$ ipython --no-banner

In [1]: import numpy as np

In [2]: np.set_printoptions(suppress=True, linewidth=100)

In [3]: def tidy(a):
   ...:     return np.round(a, 2) + 0
   ...: 

In [4]: u = np.array([-2, 3, -2, 3, 3, -2, 2, -3, 3, -1, -2, -3, 0])

In [5]: r1 = np.array([-1, -2, -2, 1, -1, -2, 2, -1, -2, 1, 0, 2, -1])

In [6]: feats = np.outer(u, r1)

In [7]: feats
Out[7]: 
array([[ 2,  4,  4, -2,  2,  4, -4,  2,  4, -2,  0, -4,  2],
       [-3, -6, -6,  3, -3, -6,  6, -3, -6,  3,  0,  6, -3],
       [ 2,  4,  4, -2,  2,  4, -4,  2,  4, -2,  0, -4,  2],
       [-3, -6, -6,  3, -3, -6,  6, -3, -6,  3,  0,  6, -3],
       [-3, -6, -6,  3, -3, -6,  6, -3, -6,  3,  0,  6, -3],
       [ 2,  4,  4, -2,  2,  4, -4,  2,  4, -2,  0, -4,  2],
       [-2, -4, -4,  2, -2, -4,  4, -2, -4,  2,  0,  4, -2],
       [ 3,  6,  6, -3,  3,  6, -6,  3,  6, -3,  0, -6,  3],
       [-3, -6, -6,  3, -3, -6,  6, -3, -6,  3,  0,  6, -3],
       [ 1,  2,  2, -1,  1,  2, -2,  1,  2, -1,  0, -2,  1],
       [ 2,  4,  4, -2,  2,  4, -4,  2,  4, -2,  0, -4,  2],
       [ 3,  6,  6, -3,  3,  6, -6,  3,  6, -3,  0, -6,  3],
       [ 0,  0,  0,  0,  0,  0,  0,  0,  0,  0,  0,  0,  0]])

In [8]: np.allclose(feats[:-1].T @ np.linalg.lstsq(feats[:-1].T, feats[-1])[0], feats[-1])
Out[8]: True

In [9]: rank = np.linalg.matrix_rank(feats)

In [10]: rank
Out[10]: np.int64(1)

In [11]: null = np.linalg.svd(feats)[2][rank:].T

In [12]: print([int(np.linalg.matrix_rank(feats[:i])) for i in range(1, len(feats) + 1)])
[1, 1, 1, 1, 1, 1, 1, 1, 1, 1, 1, 1, 1]

In [13]: [int(np.linalg.matrix_rank(np.delete(feats, i, axis=0))) for i in range(13)]
Out[13]: [1, 1, 1, 1, 1, 1, 1, 1, 1, 1, 1, 1, 1]

In [14]: np.allclose(feats @ null, 0)
Out[14]: True

In [15]: tidy(np.abs(np.linalg.eigvals(feats)).max())
Out[15]: np.float64(2.0)

In [16]: tidy(np.sort(np.abs(np.linalg.eigvals(feats))))
Out[16]: array([0., 0., 0., 0., 0., 0., 0., 0., 0., 0., 0., 0., 2.])

In [17]: U, sv, vt = np.linalg.svd(feats)

In [18]: V = vt[:(sv > 1e-8).sum()]

In [19]: rng = np.random.default_rng(56421)

In [20]: x = feats[8] + 2 * feats[1] + rng.integers(2) * np.eye(13)[1]

In [21]: x
Out[21]: array([ -9., -17., -18.,   9.,  -9., -18.,  18.,  -9., -18.,   9.,   0.,  18.,  -9.])

In [22]: np.allclose(V.T @ V @ x, x)
Out[22]: False

In [23]: tidy(np.linalg.norm(x - V.T @ V @ x))
Out[23]: np.float64(0.93)

In [24]: tidy(np.diag(V.T @ V))
Out[24]: array([0.03, 0.13, 0.13, 0.03, 0.03, 0.13, 0.13, 0.03, 0.13, 0.03, 0.  , 0.13, 0.03])

In [25]: X = np.load("case5.npy")

In [26]: X
Out[26]: 
array([[ 1.45,  1.19,  1.24, -4.21,  0.18, -1.97,  1.55, -5.17,  6.18,  3.19, -3.77, -3.22, -3.23],
       [ 1.03,  1.94,  2.43, -1.96, -1.04, -1.19,  0.51, -4.44,  5.33,  0.38, -2.2 , -1.14, -3.3 ],
       [-0.87,  2.71,  3.2 ,  2.15, -2.02,  1.42, -0.18, -0.56, -0.41, -1.03,  2.13,  2.91, -2.73],
       [-2.99,  2.45,  0.98, -1.37, -2.18,  0.45, -0.11,  1.34, -1.71,  2.72, -0.68,  1.58,  0.18],
       [-2.37,  2.64,  2.25,  1.98, -2.04,  2.01, -0.09,  1.74, -3.33,  0.72,  2.58,  3.54, -1.32],
       [-0.26,  1.15,  1.43,  1.17, -0.26,  1.14,  0.68, -0.17, -1.03,  0.89,  1.75,  1.28, -1.97],
       [-1.76,  2.29,  1.35, -1.69, -1.3 ,  0.29,  0.79, -0.38, -0.22,  3.51, -0.71,  0.59, -1.47],
       [ 1.69, -1.11,  0.26,  3.15,  1.34,  1.15,  0.27,  0.08, -1.09, -2.16,  3.  ,  0.76, -1.1 ],
       [ 0.17,  0.7 ,  0.77, -1.02, -1.36, -1.25, -1.07, -1.63,  3.2 , -2.09, -2.07, -0.4 ,  0.15],
       [ 0.5 ,  2.51,  2.83, -1.63, -0.74, -0.22,  1.48, -3.93,  3.57,  2.61, -0.93, -0.52, -4.41],
       [-2.96,  1.74,  0.62,  0.44, -2.72,  0.51, -1.65,  2.64, -2.36, -1.03,  0.01,  2.63,  1.97]])

In [27]: # rank 4

In [28]: t = np.radians(125)

In [29]: R = np.eye(13)

In [30]: R[11, 11] = R[4, 4] = np.cos(t)

In [31]: R[11, 4], R[4, 11] = -np.sin(t), np.sin(t)

In [32]: A2 = X @ R.T

In [33]: tidy(np.linalg.det(R)), tidy(np.trace(R))
Out[33]: (np.float64(1.0), np.float64(9.85))

In [34]: tidy(X.sum(axis=0))
Out[34]: 
array([ -6.37,  18.21,  17.36,  -2.99, -12.14,   2.34,   2.18, -10.48,   8.13,   7.71,  -0.89,
         8.01, -17.23])

In [35]: np.linalg.rank(X)
Traceback (most recent call last):
  Cell In[35], line 1
    np.linalg.rank(X)
AttributeError: module 'numpy.linalg' has no attribute 'rank'


In [36]: np.abs(X).max()
Out[36]: np.float64(6.18)

In [37]: print(tidy(np.linalg.svd(X, compute_uv=False)))
[18.33 12.65  8.68  6.17  0.    0.    0.    0.    0.    0.    0.  ]

In [38]: np.unravel_index(np.abs(X).argmax(), X.shape)
Out[38]: (np.int64(0), np.int64(8))

In [39]: X[11]
Traceback (most recent call last):
  Cell In[39], line 1
    X[11]
IndexError: index 11 is out of bounds for axis 0 with size 11


In [40]: np.linalg.matrix_rank(X)
Out[40]: np.int64(4)

In [41]: A2 = feats[0, 0] * feats[1:] - np.outer(feats[1:, 0], feats[0])

In [42]: A2
Out[42]: 
array([[0, 0, 0, 0, 0, 0, 0, 0, 0, 0, 0, 0, 0],
       [0, 0, 0, 0, 0, 0, 0, 0, 0, 0, 0, 0, 0],
       [0, 0, 0, 0, 0, 0, 0, 0, 0, 0, 0, 0, 0],
       [0, 0, 0, 0, 0, 0, 0, 0, 0, 0, 0, 0, 0],
       [0, 0, 0, 0, 0, 0, 0, 0, 0, 0, 0, 0, 0],
       [0, 0, 0, 0, 0, 0, 0, 0, 0, 0, 0, 0, 0],
       [0, 0, 0, 0, 0, 0, 0, 0, 0, 0, 0, 0, 0],
       [0, 0, 0, 0, 0, 0, 0, 0, 0, 0, 0, 0, 0],
       [0, 0, 0, 0, 0, 0, 0, 0, 0, 0, 0, 0, 0],
       [0, 0, 0, 0, 0, 0, 0, 0, 0, 0, 0, 0, 0],
       [0, 0, 0, 0, 0, 0, 0, 0, 0, 0, 0, 0, 0],
       [0, 0, 0, 0, 0, 0, 0, 0, 0, 0, 0, 0, 0]])

In [43]: print(feats[:, 0] / feats[0, 0])
[ 1.  -1.5  1.  -1.5 -1.5  1.  -1.   1.5 -1.5  0.5  1.   1.5  0. ]

In [44]: A2 = X / np.sqrt((X ** 2).mean(axis=1, keepdims=True))

In [45]: np.linalg.matrix_rank(A2) == np.linalg.matrix_rank(X)
Out[45]: np.True_

In [46]: np.linalg.matrix_rank(X - X.mean(axis=1, keepdims=True))
Out[46]: np.int64(4)

In [47]: rank = np.linalg.matrix_rank(X)

In [48]: rank
Out[48]: np.int64(4)

In [49]: null = np.linalg.svd(X)[2][rank:].T

In [50]: null.shape
Out[50]: (13, 9)

In [51]: np.allclose(X @ null, 0)
Out[51]: True

In [52]: np.linalg.matrix_rank(X.T @ X), np.linalg.matrix_rank(X @ X.T)
Out[52]: (np.int64(4), np.int64(4))

In [53]: arr = np.array([[3.0, 0.0, 2.0, 0.0, 2.0],
    ...:     [0.0, 3.0, 0.0, 2.0, 0.0],
    ...:     [2.0, 0.0, 3.0, 0.0, 2.0],
    ...:     [0.0, 2.0, 0.0, 3.0, 0.0],
    ...:     [2.0, 0.0, 2.0, 0.0, 3.0]])

In [54]: # symmetric, so the eigenvalues are real

In [55]: (np.linalg.matrix_power((arr != 0) + (arr.T != 0) + np.eye(5), 5) > 0).astype(int)
Out[55]: 
array([[1, 0, 1, 0, 1],
       [0, 1, 0, 1, 0],
       [1, 0, 1, 0, 1],
       [0, 1, 0, 1, 0],
       [1, 0, 1, 0, 1]])

In [56]: (arr != 0).astype(int)
Out[56]: 
array([[1, 0, 1, 0, 1],
       [0, 1, 0, 1, 0],
       [1, 0, 1, 0, 1],
       [0, 1, 0, 1, 0],
       [1, 0, 1, 0, 1]])

In [57]: tidy(np.sort(np.linalg.eigvals(arr).real))
Out[57]: array([1., 1., 1., 5., 7.])

In [58]: np.flatnonzero(np.linalg.matrix_power((arr != 0) + (arr.T != 0) + np.eye(5), 5)[4])
Out[58]: array([0, 2, 4])

In [59]: tidy(np.linalg.det(arr))
Out[59]: np.float64(35.0)

In [60]: proj = np.triu(np.array([[-5, -3, 2, -5, -1],
    ...:     [4, 4, 3, 4, -2],
    ...:     [-3, 1, -4, 3, -1],
    ...:     [-5, 5, -5, -3, 0],
    ...:     [-1, -5, -5, -1, -1]]), 1) + np.eye(5)

In [61]: A2 = proj @ arr @ np.linalg.inv(proj)

In [62]: np.trace(A2), np.trace(arr)
Out[62]: (np.float64(15.0), np.float64(15.0))

In [63]: print(A2)
[[  5.  -4.   8.  -4.   8.]
 [  2.  17. -50. 106. -14.]
 [  0.   6. -17.  36.  -6.]
 [  0.   2.  -6.  13.  -2.]
 [  2.   6. -20.  46.  -3.]]

In [64]: proj @ arr - arr @ proj
Out[64]: 
array([[  2., -10.,  -2., -12.,   6.],
       [  2.,   8.,  -4.,   0.,   6.],
       [ -2.,  12.,  -6.,  10.,   2.],
       [  0.,   0.,  -6.,  -8.,   4.],
       [  0.,   6.,  -4.,   4.,   4.]])

In [65]: np.linalg.matrix_rank(A2)
Out[65]: np.int64(5)
